% ipython --no-banner

In [1]: import numpy as np

In [2]: np.set_printoptions(precision=4, suppress=True, linewidth=160)

In [3]: feats = np.load("arr.npy")

In [4]: print(feats)
[[-7.3341 -1.3621 -6.66  ]
 [-7.9758 -4.7645  3.6995]
 [-3.8246  8.1427  4.3668]
 [ 0.7114 -3.3372  9.3999]
 [-2.4876 -3.2548  9.1224]
 [ 1.4895 -1.357   9.7949]
 [ 3.6171 -4.0137  8.4147]
 [ 5.2514 -0.7464 -8.4773]
 [-0.9096 -1.622   9.8256]
 [ 5.1541 -7.1471  4.728 ]
 [-8.524  -2.9243 -4.3347]
 [ 7.3667 -4.3711 -5.1599]
 [-7.387  -3.139   5.9648]
 [ 1.3787  0.3082  9.8997]
 [ 4.1533  3.9373 -8.2005]
 [-9.9222  1.2295 -0.1939]
 [-1.8941  3.9251  9.0003]
 [ 8.7174 -3.7131  3.197 ]
 [-5.6964 -8.1678 -0.9154]
 [ 0.5568 -9.6846  2.4288]
 [-2.149  -0.3381  9.7605]
 [-5.0451 -7.7414  3.8234]]

In [5]: labels = feats[:, 2] > np.median(feats[:, 2])

In [6]: f = feats[labels].mean(axis=0) - feats[~labels].mean(axis=0)

In [7]: print(np.argsort(-np.abs(f).round(6), kind="stable"))
[2 1 0]

In [8]: W1 = np.array([[0, 2], [2, 3], [0, 2]])

In [9]: b = np.array([2, 3])

In [10]: hid = np.maximum(feats @ W1 + b, 0)

In [11]: print((hid > 0).mean(axis=0))
[0.3182 0.5455]

In [12]: Z = np.array([[7, 6, 2], [-9, 8, 6]])

In [13]: print((hid @ Z).round(6).argmax(axis=1))
[0 0 1 1 1 1 1 0 1 1 0 0 0 1 1 0 1 1 0 0 1 0]

In [14]: print(W1 @ Z)
[[-18  16  12]
 [-13  36  22]
 [-18  16  12]]

In [15]: Xc = feats - feats.mean(axis=0)

In [16]: vecs = np.linalg.svd(Xc)[2][:1]

In [17]: other = Xc - Xc @ vecs.T @ vecs

In [18]: print(round(np.linalg.norm(other) / np.linalg.norm(Xc), 4))
0.7366

In [19]: print(other.std(axis=0))
[5.3177 4.1277 0.1363]

In [20]: print((Xc @ vecs.T).std(axis=0))
[6.183]

In [21]: print(np.diag(vecs.T @ vecs))
[0.0006 0.0001 0.9993]

In [22]: Xc = (feats - feats.mean(axis=0)) / feats.std(axis=0)

In [23]: print(Xc.std(axis=0))
[1. 1. 1.]

In [24]: b = np.linalg.lstsq(np.delete(Xc, 0, axis=1), Xc[:, 0])[0]

In [25]: print(np.abs(b).argmax())
0

In [26]: print(b)
[-0.0581 -0.0084]

In [27]: print(np.round(1 - np.var(Xc[:, 0] - np.delete(Xc, 0, axis=1) @ b), 4))
0.0034

In [28]: Xc = feats - feats.mean(axis=0)

In [29]: left, sv, VT = np.linalg.svd(Xc, full_matrices=False)

In [30]: print(sv ** 2 / (sv ** 2).sum())
[0.4575 0.3403 0.2022]

In [31]: print(np.abs(VT[0]).argmax())
2

In [32]: print(np.round(Xc.mean(axis=0), 4) + 0)
[0. 0. 0.]

In [33]: print(np.abs(left[:, 0]).argmax())
7

In [34]: print(np.abs(VT[-1]))
[0.1114 0.9937 0.0111]

In [35]: F = np.load("block13.npy")

In [36]: print(F)
[[  1  -3   9 -27]
 [  1  -2   4  -8]
 [  1  -1   1  -1]
 [  1   0   0   0]]

In [37]: f = np.array([5, 0, 4, 0])

In [38]: other = F + np.outer(f, np.eye(4)[1])

In [39]: print(round(np.linalg.det(other) / np.linalg.det(F), 4), round(1 + np.linalg.solve(F, f)[1], 4))
-12.6667 -12.6667

In [40]: x0 = np.array([-2, 0, -1, -1])

In [41]: target = F @ x0

In [42]: b, lr = np.zeros(4), 1 / np.linalg.norm(F, 2) ** 2

In [43]: for i in range(5):
    ...:     b -= lr * F.T @ (F @ b - target)
    ...:     if i % 1 == 0: print(i, round(np.linalg.norm(F @ b - target), 4))
    ...: 
0 4.4737
1 4.4498
2 4.4261
3 4.4025
4 4.379

In [44]: print(b)
[-0.0129 -0.0326  0.1457 -0.5045]

In [45]: P = np.triu(np.array([[2, -1, 2, -1], [0, -2, 0, -2], [1, 1, 0, -2], [2, 1, -1, 2]]), 1) + np.eye(4)

In [46]: other = P @ F @ np.linalg.inv(P)

In [47]: print(P @ F - F @ P)
[[ 0.  1. -4. 19.]
 [-2.  1. -2.  5.]
 [-2.  1. -2.  1.]
 [ 0.  1. -2.  1.]]

In [48]: print(np.linalg.cond(F) > 100)
True

In [49]: print(np.argsort(-np.linalg.norm(F, axis=0).round(6), kind="stable")[:3])
[3 2 1]

In [50]: print(round(np.log10(np.linalg.cond(F))))
2

In [51]: print(np.linalg.matrix_rank(F, rtol=0.1))
1

In [52]: print([round(float(x), 4) for x in np.linalg.svd(F, compute_uv=False)[:3]])
[30.0686, 2.2363, 0.9167]

In [53]: arr = np.loadtxt("run2.csv", delimiter=",")

In [54]: print(arr)
[[ 4.5562 -0.3155 -1.765 ]
 [ 1.9477  1.738  -2.9655]
 [-2.4059  5.5628  2.7676]
 [ 1.3324  2.0329 -0.3663]
 [-0.1085  7.069   1.6196]
 [ 5.0125 -2.016   0.3062]
 [ 1.8937  0.5947 -0.5458]
 [-0.7847  1.8881  0.2712]
 [ 1.5389  4.4934 -1.5393]
 [ 3.906  -0.574  -1.3439]
 [ 1.6606  2.0354 -0.6598]
 [ 3.3492  3.3308 -0.3344]
 [-2.7571  3.3671  3.1735]
 [-1.8527  4.6628  2.5896]
 [ 1.4074  1.3157 -0.4337]
 [ 3.8165  0.6214  0.3335]
 [ 4.2581  0.197   0.3983]
 [ 1.0646  1.0493 -0.0076]
 [-1.4544  4.7934  1.816 ]
 [-0.7729  7.2751  0.2528]
 [-2.0688  4.8239  3.0822]
 [ 2.2937  3.3322 -0.9218]
 [-2.4781  4.9879  1.5411]
 [-2.167   6.3609  3.0389]]

In [55]: C2 = np.cov(arr, rowvar=False)

In [56]: print(arr.std(axis=0))
[2.4519 2.4802 1.6538]

In [57]: print(np.corrcoef(arr.T))
[[ 1.     -0.7821 -0.7471]
 [-0.7821  1.      0.5569]
 [-0.7471  0.5569  1.    ]]

In [58]: print(C2)
[[ 6.2733 -4.963  -3.1615]
 [-4.963   6.4187  2.3836]
 [-3.1615  2.3836  2.8541]]

In [59]: print(np.polyfit(arr[:, 0], arr[:, 1], 1))
[-0.7911  3.5578]

In [60]: print(np.linalg.eigvalsh(C2)[::-1])
[12.849   1.8881  0.809 ]

In [61]: f, v = arr[6], arr[12]

In [62]: print(np.round(f @ f, 4))
4.2377

In [63]: pr = (f @ v) / (f @ f) * f

In [64]: print(np.outer(f, v))
[[-5.2211  6.3763  6.0097]
 [-1.6396  2.0024  1.8873]
 [ 1.5048 -1.8378 -1.7321]]

In [65]: print(np.linalg.matrix_rank(np.outer(f, v)))
1

In [66]: print((v - pr) @ f)
0.0

In [67]: print(v - pr)
[-0.5447  4.0619  2.5358]

In [68]: print(np.linalg.norm(arr, axis=1).argmax())
23

In [69]: print(round(np.linalg.norm(arr, 2), 4))
19.7306

In [70]: print(round(float(np.linalg.norm(arr) ** 2 / np.linalg.norm(arr, 2) ** 2), 4))
1.482

In [71]: O, Rm = np.linalg.qr(arr)

In [72]: print(np.allclose(Rm.T @ Rm, arr.T @ arr))
True

In [73]: print(Rm)
[[-12.7668   4.1957   4.9828]
 [  0.     -18.0626  -3.5094]
 [  0.       0.      -5.7382]]

In [74]: print(np.abs(np.diag(Rm)))
[12.7668 18.0626  5.7382]

In [75]: print(round(float(np.trace(O @ O.T)), 4))
3.0

In [76]: mat = np.array([[15.0, -17.0, 7.0], [20.0, -29.0, 14.0], [20.0, -31.0, 16.0]])

In [77]: x0 = np.array([-2, -3, 0])

In [78]: target = mat @ x0

In [79]: print(target)
[21. 47. 53.]

In [80]: print(np.round(np.linalg.solve(mat, -3 * target), 4) + 0)
[6. 9. 0.]

In [81]: print(np.linalg.solve(mat, target + mat[:, 2]))
[-2. -3.  1.]

In [82]: left, sv, VT = np.linalg.svd(mat)

In [83]: print(np.argmax(sv[:-1] / (sv[1:] + 1e-6)) + 1)
1

In [84]: other = left[:, :1] @ np.diag(sv[:1]) @ VT[:1]

In [85]: print(np.round(np.linalg.norm(mat - other) / np.linalg.norm(mat), 4))
0.0606

In [86]: print(np.linalg.matrix_rank(other))
1

In [87]: print(np.linalg.matrix_rank(mat, rtol=0.05))
2

In [88]: print(round(float(np.abs(mat - other).max()), 4))
2.5095

In [89]: print(other)
[[ 12.4905 -17.9067   8.7306]
 [ 20.1365 -28.8682  14.075 ]
 [ 21.34   -30.5937  14.9163]]

In [90]: other = np.linalg.inv(mat)

In [91]: print(np.allclose(other, mat.T))
False

In [92]: print(np.round(np.linalg.slogdet(mat)[0], 4))
-1.0

In [93]: print(other)
[[ 0.6 -1.1  0.7]
 [ 0.8 -2.   1.4]
 [ 0.8 -2.5  1.9]]

In [94]: print(round(np.linalg.cond(mat), 4))
262.2477

In [95]: T = np.stack([mat, -3 * mat, mat[::-1]])

In [96]: print(np.linalg.norm(T, axis=(1, 2)))
[ 60.1415 180.4245  60.1415]

In [97]: print(np.linalg.matrix_rank(T.reshape(3, -1)))
2

In [98]: print(T.shape)
(3, 3, 3)

In [99]: print(np.linalg.matrix_rank(T))
[3 3 3]

In [100]: print((T @ mat.T).shape)
(3, 3, 3)

In [101]: print(T.sum(axis=0))
[[-10.   3.   2.]
 [-20.  29. -14.]
 [-25.  45. -25.]]

In [102]: M = np.load("m.npy")

In [103]: print(M)
[[-2.4669  0.0144 -0.9222]
 [ 0.0144  1.671  -0.9926]
 [-0.9222 -0.9926 -1.2041]]

In [104]: Xc = (arr - arr.mean(axis=0)) / arr.std(axis=0)

In [105]: print(Xc.std(axis=0))
[1. 1. 1.]

In [106]: b = np.linalg.lstsq(np.delete(Xc, 1, axis=1), Xc[:, 1])[0]

In [107]: print(b)
[-0.8286 -0.0622]

In [108]: rng = np.random.default_rng(784979)

In [109]: other = M + rng.integers(-2, 3, (3, 2)) @ rng.integers(-2, 3, (2, 3))

In [110]: print(other)
[[-1.4669  0.0144 -1.9222]
 [ 0.0144  1.671  -1.9926]
 [-1.9222 -0.9926 -1.2041]]

In [111]: print(np.linalg.matrix_rank(other - M, tol=1e-8))
2

In [112]: print([round(float(x), 4) for x in np.linalg.svd(other, compute_uv=False)[:3]])
[3.5899, 2.419, 0.0275]

In [113]: print(np.linalg.cond(other) > 100)
True

In [114]: print(np.abs(np.linalg.svd(other)[2][-1]))
[0.6282 0.6008 0.4944]

In [115]: m1 = np.loadtxt("sample7.csv", delimiter=",")

In [116]: print(m1)
[[ 0. -1. -2.  1.]
 [-1.  0.  2. -1.]
 [-2.  2.  3. -2.]
 [ 1. -1. -2.  0.]]

In [117]: print(np.poly(m1))
[  1.  -3. -15. -17.  -6.]

In [118]: print(np.round(np.linalg.det(m1[::-1]), 4))
-6.0

In [119]: print(np.allclose(m1 @ m1.T, m1.T @ m1))
True

In [120]: assert m1 == m1.T
Traceback (most recent call last):
  Cell In[120], line 1
    assert m1 == m1.T
ValueError: The truth value of an array with more than one element is ambiguous. Use a.any() or a.all()


In [121]: print(np.allclose(m1, m1.T))
True

In [122]: print(m1 @ m1)
[[  6.  -5. -10.   5.]
 [ -5.   6.  10.  -5.]
 [-10.  10.  21. -10.]
 [  5.  -5. -10.   6.]]

In [123]: print(np.sort(np.abs(np.linalg.eigvals(m1))))
[1. 1. 1. 6.]

In [124]: print((m1 + m1.T) / 2)
[[ 0. -1. -2.  1.]
 [-1.  0.  2. -1.]
 [-2.  2.  3. -2.]
 [ 1. -1. -2.  0.]]

In [125]: m1.inv()
Traceback (most recent call last):
  Cell In[125], line 1
    m1.inv()
AttributeError: 'numpy.ndarray' object has no attribute 'inv'


In [126]: print(np.trace(m1))
3.0

In [127]: print((m1 - m1.T) / 2)
[[0. 0. 0. 0.]
 [0. 0. 0. 0.]
 [0. 0. 0. 0.]
 [0. 0. 0. 0.]]
